In [1]: import numpy as np

In [2]: np.set_printoptions(suppress=True, linewidth=140)

In [3]: M2 = np.array([[2, 1, 1, 3, 2],
   ...:     [2, 3, 1, 1, 2],
   ...:     [3, 3, 2, 3, 2],
   ...:     [3, 1, 2, 1, 0],
   ...:     [0, 1, 2, 0, 1]])

In [4]: F = np.triu(M2, 1)

In [5]: F
Out[5]: 
array([[0, 1, 1, 3, 2],
       [0, 0, 1, 1, 2],
       [0, 0, 0, 3, 2],
       [0, 0, 0, 0, 0],
       [0, 0, 0, 0, 0]])

In [6]: # triangular, det is the product of the diagonal

In [7]: vec = np.array([-1, 0, -1, -1, -3])

In [8]: a = np.maximum(F @ vec, 0)

In [9]: np.maximum(F @ (3 * vec), 0)
Out[9]: array([0, 0, 0, 0, 0])

In [10]: np.flatnonzero(a > 1e-9)
Out[10]: array([], dtype=int64)

In [11]: W0 = np.vander(np.arange(9) - 1, 4, increasing=True)

In [12]: W0
Out[12]: 
array([[  1,  -1,   1,  -1],
       [  1,   0,   0,   0],
       [  1,   1,   1,   1],
       [  1,   2,   4,   8],
       [  1,   3,   9,  27],
       [  1,   4,  16,  64],
       [  1,   5,  25, 125],
       [  1,   6,  36, 216],
       [  1,   7,  49, 343]])

In [13]: U, sig, vt = np.linalg.svd(W0)

In [14]: sig.round(2)
Out[14]: array([435.31,  11.98,   1.75,   1.69])

In [15]: M2 = U[:, :1] @ np.diag(sig[:1]) @ vt[:1]

In [16]: np.linalg.matrix_rank(W0, rtol=0.05)
Out[16]: np.int64(1)

In [17]: f = np.array([-1, 0, 3])

In [18]: np.array([np.convolve(row, f, "same") for row in W0])
Out[18]: 
array([[   1,    2,   -2,    3],
       [   0,    3,    0,    0],
       [  -1,    2,    2,    3],
       [  -2,   -1,   -2,   12],
       [  -3,   -6,  -18,   27],
       [  -4,  -13,  -52,   48],
       [  -5,  -22, -110,   75],
       [  -6,  -33, -198,  108],
       [  -7,  -46, -322,  147]])

In [19]: rng = np.random.default_rng(47)

In [20]: M2 = W0 + rng.integers(-2, 3, (9, 1)) @ rng.integers(-2, 3, (1, 4))

In [21]: M2
Out[21]: 
array([[ -3,   1,   3,  -5],
       [  3,  -1,  -1,   2],
       [  1,   1,   1,   1],
       [  3,   1,   3,  10],
       [  1,   3,   9,  27],
       [  1,   4,  16,  64],
       [ -3,   7,  27, 121],
       [ -3,   8,  38, 212],
       [ -3,   9,  51, 339]])

In [22]: np.abs(M2 - W0).sum(axis=1)
Out[22]: array([12,  6,  0,  6,  0,  0, 12, 12, 12])

In [23]: M2 - W0
Out[23]: 
array([[-4,  2,  2, -4],
       [ 2, -1, -1,  2],
       [ 0,  0,  0,  0],
       [ 2, -1, -1,  2],
       [ 0,  0,  0,  0],
       [ 0,  0,  0,  0],
       [-4,  2,  2, -4],
       [-4,  2,  2, -4],
       [-4,  2,  2, -4]])
